% python3 -q
>>> import numpy as np
>>> import numpy.linalg as la
>>> np.set_printoptions(precision=2, suppress=True, linewidth=160)
>>> rnd = lambda a: np.round(a, 2) + 0
>>> m1 = np.vander(np.arange(3) - 1, 4, increasing=True)
>>> m1
array([[ 1, -1,  1, -1],
       [ 1,  0,  0,  0],
       [ 1,  1,  1,  1]])
>>> gram = m1.T @ m1
>>> np.allclose(gram, gram.T)
True
>>> print(la.matrix_rank(gram))
3
>>> np.trace(gram), (m1 ** 2).sum()
(np.int64(9), np.int64(9))
>>> W0 = np.array([[0, 0, 1, 0, 1, 1, 1],
...     [0, 0, 1, 1, 1, 0, 1],
...     [1, 1, 0, 0, 1, 0, 1],
...     [0, 1, 0, 0, 0, 0, 0],
...     [1, 1, 1, 0, 0, 0, 1],
...     [1, 0, 0, 0, 0, 0, 1],
...     [1, 1, 1, 0, 1, 1, 0]])
>>> evals, V = la.eigh(W0)
>>> x0 = np.array([0, -3, 2, -1, 2, 3, 1])
>>> (np.sign(V[:, -1].round(6)) == np.sign(V[0, -1].round(6))).astype(int)
array([1, 1, 1, 1, 1, 1, 1])
>>> K = np.array([[8.0, -41.0, 16.0, 42.0],
...     [0.0, -29.0, 2.0, 24.0],
...     [0.0, 33.0, -8.0, -34.0],
...     [0.0, -33.0, 2.0, 28.0]])
>>> evals, V = la.eig(K)
>>> rnd(np.sort(la.eigvals(K @ K)))
array([16., 36., 49., 64.])
>>> F = np.load("mat.npy")
>>> F
array([[ 1, -1, -2,  2, -1,  1,  2],
       [ 0,  1, -1,  0,  0,  1, -2],
       [ 0,  0,  0, -1,  1,  1,  1],
       [ 0,  0,  0, -2, -2, -1,  0],
       [ 0,  0,  0,  0,  2, -1,  2],
       [ 0,  0,  0,  0,  0,  1,  2],
       [ 0,  0,  0,  0,  0,  0, -1]])
>>> np.argsort(-la.norm(F, axis=0).round(6), kind="stable")[:3]
array([6, 4, 3])
>>> [round(float(x), 2) for x in la.svd(F, compute_uv=False)[:3]]
[4.7, 3.62, 3.07]
>>> rnd(la.norm(F, 2) / la.norm(F))
np.float64(0.66)
>>> F.sum(axis=1)
array([ 2, -1,  2, -5,  3,  3, -1])
>>> print(F - F[0])
[[ 0  0  0  0  0  0  0]
 [-1  2  1 -2  1  0 -4]
 [-1  1  2 -3  2  0 -1]
 [-1  1  2 -4 -1 -2 -2]
 [-1  1  2 -2  3 -2  0]
 [-1  1  2 -2  1  0  0]
 [-1  1  2 -2  1 -1 -3]]
>>> F[7]
Traceback (most recent call last):
  File "<python-input-24>", line 1, in <module>
    F[7]
    ~^^^
IndexError: index 7 is out of bounds for axis 0 with size 7
>>> F[:, 7]
Traceback (most recent call last):
  File "<python-input-25>", line 1, in <module>
    F[:, 7]
    ~^^^^^^
IndexError: index 7 is out of bounds for axis 1 with size 7
>>> la.rank(F)
Traceback (most recent call last):
  File "<python-input-26>", line 1, in <module>
    la.rank(F)
    ^^^^^^^
AttributeError: module 'numpy.linalg' has no attribute 'rank'
>>> F.sum(axis=0)
array([ 1,  0, -3, -1,  0,  2,  4])
>>> np.zeros(7, 7)
Traceback (most recent call last):
  File "<python-input-28>", line 1, in <module>
    np.zeros(7, 7)
    ~~~~~~~~^^^^^^
TypeError: Cannot interpret '7' as a data type
>>> rnd(la.svd(F, compute_uv=False))
array([4.7 , 3.62, 3.07, 2.09, 1.28, 0.63, 0.  ])
>>> X = np.loadtxt("m.csv", delimiter=",")
>>> print(rnd(X))
[[0.5  0.   0.   0.5  0.   0.   0.  ]
 [0.   0.2  0.2  0.2  0.2  0.   0.2 ]
 [0.   0.   0.67 0.   0.33 0.   0.  ]
 [0.   0.   0.   0.5  0.25 0.25 0.  ]
 [0.5  0.   0.   0.   0.5  0.   0.  ]
 [0.2  0.2  0.   0.   0.2  0.2  0.2 ]
 [0.   0.   0.33 0.   0.   0.33 0.33]]
>>> # row-stochastic, so 1 is an eigenvalue
>>> ang = np.radians(36)
>>> r_ = np.eye(7)
>>> r_[2, 2] = r_[5, 5] = np.cos(ang)
>>> r_[2, 5], r_[5, 2] = -np.sin(ang), np.sin(ang)
>>> rnd(r_)
array([[ 1.  ,  0.  ,  0.  ,  0.  ,  0.  ,  0.  ,  0.  ],
       [ 0.  ,  1.  ,  0.  ,  0.  ,  0.  ,  0.  ,  0.  ],
       [ 0.  ,  0.  ,  0.81,  0.  ,  0.  , -0.59,  0.  ],
       [ 0.  ,  0.  ,  0.  ,  1.  ,  0.  ,  0.  ,  0.  ],
       [ 0.  ,  0.  ,  0.  ,  0.  ,  1.  ,  0.  ,  0.  ],
       [ 0.  ,  0.  ,  0.59,  0.  ,  0.  ,  0.81,  0.  ],
       [ 0.  ,  0.  ,  0.  ,  0.  ,  0.  ,  0.  ,  1.  ]])
>>> A2 = X @ r_.T
>>> rnd(np.abs(A2 - X).max(axis=0))
array([0.  , 0.  , 0.26, 0.  , 0.  , 0.39, 0.  ])
>>> np.allclose(X @ X.T, A2 @ A2.T)
True
>>> np.allclose(la.norm(X, axis=1), la.norm(A2, axis=1))
True
>>> rnd(la.det(r_)), rnd(np.trace(r_))
(np.float64(1.0), np.float64(6.62))
